% python3 -q
>>> import numpy as np
>>> np.set_printoptions(suppress=True, linewidth=200)
>>> X = np.diag(np.array([0, 1, 3, 3, 1, 0, 2])) + -3 * np.eye(7, k=1) + -3 * np.eye(7, k=-1)
>>> X
array([[ 0., -3.,  0.,  0.,  0.,  0.,  0.],
       [-3.,  1., -3.,  0.,  0.,  0.,  0.],
       [ 0., -3.,  3., -3.,  0.,  0.,  0.],
       [ 0.,  0., -3.,  3., -3.,  0.,  0.],
       [ 0.,  0.,  0., -3.,  1., -3.,  0.],
       [ 0.,  0.,  0.,  0., -3.,  0., -3.],
       [ 0.,  0.,  0.,  0.,  0., -3.,  2.]])
>>> w, V = np.linalg.eigh(X)
>>> vec = np.array([2, -3, 0, 3, -3, -2, 0])
>>> vec @ X @ vec
np.float64(99.0)
>>> np.abs(X).sum(axis=1).max(), np.round(np.abs(w).max(), 3)
(np.float64(9.0), np.float64(7.682))
>>> T = np.stack([X, -1 * X, X[::-1]])
>>> T.shape
(3, 7, 7)
>>> np.round(np.linalg.norm(T, axis=(1, 2)), 3)
array([11.489, 11.489, 11.489])
>>> rng = np.random.default_rng(3241)
>>> idx = rng.permutation(7)
>>> idx
array([4, 5, 6, 0, 2, 3, 1])
>>> A2 = X[idx][:, idx]
>>> np.round(np.sort(np.abs(np.linalg.eigvals(A2))), 3)
array([0.716, 1.46 , 3.312, 3.722, 4.153, 5.318, 7.682])
>>> A2
array([[ 1., -3.,  0.,  0.,  0., -3.,  0.],
       [-3.,  0., -3.,  0.,  0.,  0.,  0.],
       [ 0., -3.,  2.,  0.,  0.,  0.,  0.],
       [ 0.,  0.,  0.,  0.,  0.,  0., -3.],
       [ 0.,  0.,  0.,  0.,  3., -3., -3.],
       [-3.,  0.,  0.,  0., -3.,  3.,  0.],
       [ 0.,  0.,  0., -3., -3.,  0.,  1.]])
>>> A2 = X + rng.integers(-2, 3, (7, 5)) @ rng.integers(-2, 3, (5, 7))
>>> A2
array([[ 5., -3., -8.,  8.,  4.,  3.,  1.],
       [-4.,  0., -3., -2., -1., -2., -2.],
       [-1.,  1.,  4., -5.,  3., -5., -3.],
       [ 1.,  5.,  0., 11., -4.,  6.,  6.],
       [-3.,  4., -1., -3.,  6.,  4.,  7.],
       [-3., -3.,  1., -9., -4., -7., -9.],
       [ 0., -8., -6., -6.,  1., -3.,  0.]])
>>> A2 - X
array([[ 5.,  0., -8.,  8.,  4.,  3.,  1.],
       [-1., -1.,  0., -2., -1., -2., -2.],
       [-1.,  4.,  1., -2.,  3., -5., -3.],
       [ 1.,  5.,  3.,  8., -1.,  6.,  6.],
       [-3.,  4., -1.,  0.,  5.,  7.,  7.],
       [-3., -3.,  1., -9., -1., -7., -6.],
       [ 0., -8., -6., -6.,  1.,  0., -2.]])
>>> q, V = np.linalg.qr(X[:, :6])[0], np.linalg.qr(X[:, 6:])[0]
>>> s = np.linalg.svd(q.T @ V, compute_uv=False)
>>> s.round(3)
array([0.909])
>>> np.round(np.degrees(np.arccos(s.clip(0, 1))), 3)
array([24.584])
>>> cent = np.sign(np.array([[0, -1, -2, -3], [1, -1, -1, -1], [-3, 1, -2, 3], [1, 3, -2, 3]]))
>>> A2 = (np.tril(cent, -1) + np.eye(4)) @ (np.triu(cent, 1) + np.eye(4))
>>> w = np.array([0, 3, 3, -1])
>>> K = np.rint(A2 * w @ np.linalg.inv(A2)) + 0
>>> K
array([[ -1.,  -5.,  -2.,   4.],
       [  4., -10.,   2.,   8.],
       [  4.,   5.,   5.,  -4.],
       [  4., -13.,   2.,  11.]])
>>> rank = np.linalg.matrix_rank(K)
>>> rank
np.int64(3)
>>> null = np.linalg.svd(K)[2][rank:].T
>>> np.round(K @ null, 3) + 0
array([[0.],
       [0.],
       [0.],
       [0.]])
>>> np.round(null @ null.T, 3)
array([[ 0.25,  0.25, -0.25,  0.25],
       [ 0.25,  0.25, -0.25,  0.25],
       [-0.25, -0.25,  0.25, -0.25],
       [ 0.25,  0.25, -0.25,  0.25]])
>>> feats = np.loadtxt("run6.csv", delimiter=",")
>>> feats
array([[ -0.333,  -0.031,   0.402,  -0.186,  -0.177,   0.406,  -0.23 ,   0.123,   0.189,  -0.072],
       [-35.05 ,  20.335,  20.292, -44.645,  34.827, -25.51 ,  39.967,  14.836,   9.891,  14.756],
       [-21.36 ,  12.132,  11.841, -26.834,  21.271, -14.911,  23.755,   9.089,   5.952,   8.881],
       [-34.931,  19.687,  20.475, -44.925,  34.534, -24.907,  39.812,  14.647,  10.311,  14.675]])
>>> A2 = feats / np.sqrt((feats ** 2).mean(axis=1, keepdims=True))
>>> np.linalg.matrix_rank(A2) == np.linalg.matrix_rank(feats)
np.True_
>>> np.linalg.matrix_rank(feats - feats.mean(axis=1, keepdims=True))
np.int64(4)
>>> T = np.stack([feats, 2 * feats, feats[::-1]])
>>> T.shape
(3, 4, 10)
>>> np.linalg.matrix_rank(T.reshape(3, -1))
np.int64(2)
>>> np.round(np.einsum("bij,cij->bc", T, T), 3)
array([[18923.39 , 37846.781,  9667.878],
       [37846.781, 75693.561, 19335.757],
       [ 9667.878, 19335.757, 18923.39 ]])
>>> (T @ feats.T).shape
(3, 4, 4)
>>> np.round(np.linalg.norm(T, axis=(1, 2)), 3)
array([137.562, 275.125, 137.562])
>>> np.linalg.matrix_rank(T)
array([4, 4, 4])
>>> f = np.array([8, 0, -9])
>>> np.round(np.cross(feats[0, :3], feats[3, :3]), 3)
array([-8.549, -7.224, -7.639])
>>> np.round(np.convolve(feats[0], f), 3)
array([-2.664, -0.248,  6.213, -1.209, -5.034,  4.922, -0.247, -2.67 ,  3.582, -1.683, -1.701,  0.648])
>>> np.round(np.polyval(f, feats[0]), 3)
array([-8.113, -8.992, -7.707, -8.723, -8.749, -7.681, -8.577, -8.879, -8.714, -8.959])
>>> mat = np.vander(np.arange(4) - 3, 4, increasing=True)
>>> mat
array([[  1,  -3,   9, -27],
       [  1,  -2,   4,  -8],
       [  1,  -1,   1,  -1],
       [  1,   0,   0,   0]])
>>> left, s, vt = np.linalg.svd(mat)
>>> np.argmax(s[:-1] / (s[1:] + 1e-6)) + 1
np.int64(1)
>>> A2 = left[:, :1] @ np.diag(s[:1]) @ vt[:1]
>>> np.round(np.linalg.norm(mat - A2) / np.linalg.norm(mat), 3)
np.float64(0.08)
>>> np.linalg.matrix_rank(A2)
np.int64(1)
>>> round(float(np.abs(mat - A2).max()), 3)
1.034
>>> np.linalg.matrix_rank(mat, rtol=0.05)
np.int64(2)
>>> round(float(np.linalg.norm(mat, 2) / np.linalg.norm(mat)), 3)
0.997
>>> np.linalg.cond(mat) > 100
np.True_
>>> [round(float(x), 3) for x in np.linalg.svd(mat, compute_uv=False)[:3]]
[30.069, 2.236, 0.917]
>>> np.argsort(-np.linalg.norm(mat, axis=0).round(6), kind="stable")[:3]
array([3, 2, 1])
>>> np.round(np.abs(np.linalg.svd(mat)[2][-1]), 3)
array([0.08 , 0.742, 0.651, 0.139])
>>> round(np.log10(np.linalg.cond(mat)))
2
>>> np.linalg.matrix_rank(mat, rtol=0.1)
np.int64(1)
>>> f = np.array([1, 1, -3, -2])
>>> A2 = mat + np.outer(f, np.eye(4)[0])
>>> round(np.linalg.det(A2) / np.linalg.det(mat), 3), np.round(1 + np.linalg.solve(mat, f)[0], 3)
(np.float64(-1.0), np.float64(-1.0))
>>> A2
array([[  2.,  -3.,   9., -27.],
       [  2.,  -2.,   4.,  -8.],
       [ -2.,  -1.,   1.,  -1.],
       [ -1.,   0.,   0.,   0.]])
>>> np.linalg.matrix_rank(A2 - mat)
np.int64(1)
>>> np.linalg.matrix_rank(np.linalg.inv(A2) - np.linalg.inv(mat), tol=1e-8)
np.int64(1)
>>> q = mat.astype(float).copy()
>>> for j in range(4):
...     q[:, j] -= q[:, :j] @ (q[:, :j].T @ q[:, j])
...     q[:, j] /= np.linalg.norm(q[:, j])
... 
>>> q.round(3)
array([[ 0.5  , -0.671,  0.5  , -0.224],
       [ 0.5  , -0.224, -0.5  ,  0.671],
       [ 0.5  ,  0.224, -0.5  , -0.671],
       [ 0.5  ,  0.671,  0.5  ,  0.224]])
>>> vec = np.array([-1, 0, 2, 1])
>>> (mat * vec).sum(axis=1)
array([-10,  -1,   0,  -1])
>>> np.linalg.norm(mat @ vec) <= np.linalg.norm(mat, 2) * np.linalg.norm(vec) + 1e-9
np.True_
>>> mat @ vec
array([-10,  -1,   0,  -1])
>>> mat @ (2 * vec)
array([-20,  -2,   0,  -2])
>>> mat @ np.ones(4)
array([-20.,  -5.,   0.,   1.])
>>> W0 = rng.normal(size=(26, 4)) + 10 * np.array([-2, -4, -5, 0])
>>> W0.round(3)
array([[-20.109, -39.465, -51.98 ,  -1.61 ],
       [-20.689, -42.76 , -49.602,  -0.037],
       [-19.092, -41.892, -49.687,   1.506],
       [-21.368, -39.135, -50.72 ,  -1.302],
       [-22.966, -38.503, -48.524,  -0.43 ],
       [-20.207, -39.58 , -50.69 ,  -1.154],
       [-18.191, -41.331, -48.975,   0.457],
       [-19.966, -37.295, -49.637,  -0.576],
       [-18.863, -40.497, -50.113,   1.52 ],
       [-21.011, -40.678, -50.548,   0.793],
       [-18.183, -41.358, -51.207,   1.611],
       [-19.108, -39.221, -50.77 ,   0.57 ],
       [-19.741, -40.525, -50.312,  -0.99 ],
       [-19.509, -40.774, -49.852,  -1.004],
       [-21.676, -40.424, -49.05 ,  -0.787],
       [-21.089, -41.071, -49.953,  -0.169],
       [-19.778, -38.14 , -49.398,  -0.534],
       [-22.256, -40.445, -50.129,  -0.118],
       [-20.202, -40.857, -50.298,   0.218],
       [-20.431, -39.887, -49.949,  -0.194],
       [-18.971, -39.499, -51.605,   1.8  ],
       [-21.528, -40.422, -49.786,   0.936],
       [-18.622, -39.546, -50.607,  -0.808],
       [-19.055, -40.289, -51.753,   0.027],
       [-20.032, -40.438, -48.614,  -0.803],
       [-18.497, -39.036, -51.07 ,   0.012]])
>>> Xs = W0 - W0.mean(axis=0)
>>> left, s, vt = np.linalg.svd(Xs, full_matrices=False)
>>> np.round(Xs.mean(axis=0), 3) + 0
array([0., 0., 0., 0.])
>>> np.round(vt[0] * np.sign(vt[0, np.abs(vt[0]).argmax()]), 3)
array([ 0.76 , -0.396, -0.279,  0.433])
>>> np.searchsorted(np.cumsum(s ** 2) / (s ** 2).sum(), 0.9) + 1
np.int64(4)
>>> (np.sign(left[:, 0]) == np.sign(left[0, 0])).astype(int)
array([1, 0, 0, 1, 1, 1, 0, 1, 0, 1, 0, 0, 0, 0, 1, 1, 1, 1, 0, 1, 0, 1, 0, 0, 1, 0])
>>> Xs = W0 - W0.mean(axis=0)
>>> V = np.linalg.svd(Xs)[2][:1]
>>> A2 = Xs - Xs @ V.T @ V
>>> np.round((Xs @ V.T).std(axis=0), 3)
array([1.41])
>>> A2 = np.c_[W0[:, :1] @ np.array([[3]]), np.array([0, 1, 4, 4, 4, 3, 4, 4, 1, 5, 3, 3, 5, 2, 3, 1, 2, 2, 5, 3, 4, 0, 3, 4, 0, 0])]
>>> A2.round(3)
array([[-60.327,   0.   ],
       [-62.068,   1.   ],
       [-57.277,   4.   ],
       [-64.104,   4.   ],
       [-68.899,   4.   ],
       [-60.622,   3.   ],
       [-54.574,   4.   ],
       [-59.899,   4.   ],
       [-56.59 ,   1.   ],
       [-63.033,   5.   ],
       [-54.55 ,   3.   ],
       [-57.323,   3.   ],
       [-59.224,   5.   ],
       [-58.528,   2.   ],
       [-65.028,   3.   ],
       [-63.268,   1.   ],
       [-59.333,   2.   ],
       [-66.768,   2.   ],
       [-60.606,   5.   ],
       [-61.294,   3.   ],
       [-56.914,   4.   ],
       [-64.583,   0.   ],
       [-55.867,   3.   ],
       [-57.166,   4.   ],
       [-60.096,   0.   ],
       [-55.492,   0.   ]])
>>> np.linalg.matrix_rank(A2)
np.int64(2)
>>> np.round(np.linalg.norm(A2 - W0 @ np.linalg.lstsq(W0, A2)[0], axis=0), 3) + 0
array([0.   , 8.114])
>>> vec = np.array([0, 1, 3, 3])
>>> y = W0 @ vec
>>> np.round(np.linalg.pinv(W0) @ W0, 3) + 0
array([[1., 0., 0., 0.],
       [0., 1., 0., 0.],
       [0., 0., 1., 0.],
       [0., 0., 0., 1.]])
>>> y = y + 0.1 * rng.normal(size=26)
>>> y.round(3)
array([-200.209, -191.708, -186.376, -195.313, -185.331, -195.16 , -186.963, -187.821, -186.272, -189.869, -190.12 , -189.898, -194.593, -193.344, -189.958, -191.484, -187.885, -191.104, -191.113,
       -190.348, -188.867, -186.895, -193.757, -195.438, -188.676, -192.257])
>>> beta, *_ = np.linalg.lstsq(W0, y)
>>> beta.round(3)
array([-0.017,  1.015,  2.994,  3.034])
>>> round(float(np.linalg.norm(y - W0 @ beta)), 3)
0.283
>>> np.round(W0.T @ (y - W0 @ beta), 3) + 0
array([0., 0., 0., 0.])
>>> beta.round()
array([-0.,  1.,  3.,  3.])
>>> m1 = np.load("sample11.npy")
>>> m1.round(3)
array([[-22.428, -15.644,   3.101, -20.878,   4.652],
       [-20.983, -14.529,   2.861, -19.552,   4.292],
       [ -9.65 ,  -6.132,   0.865,  -9.217,   1.298],
       [ -4.771,  -2.855,  -0.042,  -4.791,  -0.062],
       [ -4.725,  -2.826,  -0.05 ,  -4.75 ,  -0.075],
       [ -3.728,  -2.209,  -0.224,  -3.84 ,  -0.336],
       [ -3.469,  -2.053,  -0.267,  -3.603,  -0.401],
       [ -2.764,  -1.64 ,  -0.375,  -2.952,  -0.563],
       [ -2.013,  -1.218,  -0.466,  -2.246,  -0.699],
       [ -0.689,  -0.506,  -0.422,  -0.9  ,  -0.634],
       [ -0.282,  -0.244,  -0.236,  -0.4  ,  -0.355],
       [  2.275,   3.187,   2.263,   3.406,   3.394],
       [  3.358,   4.729,   3.027,   4.871,   4.54 ],
       [ 13.616,  18.247,   7.675,  17.453,  11.513],
       [ 19.519,  25.629,   9.607,  24.322,  14.41 ],
       [ 20.424,  26.748,   9.88 ,  25.364,  14.82 ],
       [ 21.813,  28.458,  10.29 ,  26.958,  15.435]])
>>> left, s, vt = np.linalg.svd(m1)
>>> V = vt[:(s > 1e-8).sum()]
>>> vec = m1[7] + -1 * m1[16] + rng.integers(2) * np.eye(5)[1]
>>> vec.round(3)
array([-24.577, -29.098, -10.666, -29.91 , -15.998])
>>> np.round(np.diag(V.T @ V), 3)
array([0.519, 1.   , 0.296, 0.519, 0.667])
>>> np.round(V.T @ V, 3) + 0
array([[ 0.519,  0.   , -0.074,  0.481, -0.111],
       [ 0.   ,  1.   ,  0.   ,  0.   ,  0.   ],
       [-0.074,  0.   ,  0.296,  0.074,  0.444],
       [ 0.481,  0.   ,  0.074,  0.519,  0.111],
       [-0.111,  0.   ,  0.444,  0.111,  0.667]])
>>> A2 = m1 + rng.integers(-2, 3, (17, 3)) @ rng.integers(-2, 3, (3, 5))
>>> A2.round(3)
array([[-17.428, -12.644,   4.101, -20.878,   0.652],
       [-16.983, -10.529,   2.861, -20.552,   2.292],
       [-14.65 , -11.132,  -0.135, -10.217,   5.298],
       [ -9.771,  -5.855,  -1.042,  -4.791,   3.938],
       [ -7.725,  -6.826,  -1.05 ,  -6.75 ,   2.925],
       [ -4.728,  -2.209,  -3.224,  -9.84 ,   4.664],
       [  0.531,   0.947,   1.733,  -0.603,  -5.401],
       [ -6.764,  -5.64 ,  -0.375,  -1.952,   1.437],
       [ -1.013,  -0.218,   0.534,  -0.246,  -2.699],
       [  5.311,   3.494,   1.578,   1.1  ,  -6.634],
       [  2.718,   1.756,  -3.236,  -8.4  ,   2.645],
       [ -0.725,   2.187,  -0.737,  -1.594,   9.394],
       [  5.358,   5.729,   3.027,   3.871,   3.54 ],
       [ 13.616,  20.247,   3.675,   9.453,  17.513],
       [ 18.519,  28.629,   8.607,  24.322,  16.41 ],
       [ 19.424,  28.748,  10.88 ,  29.364,  13.82 ],
       [ 21.813,  30.458,  10.29 ,  27.958,  15.435]])
>>> np.linalg.matrix_rank(A2 - m1, tol=1e-8)
np.int64(3)
>>> np.round(np.abs(A2 - m1).sum(axis=1), 3)
array([13., 11., 16., 13., 13., 15., 17., 11.,  7., 20., 19., 18.,  5., 20.,  7.,  9.,  3.])
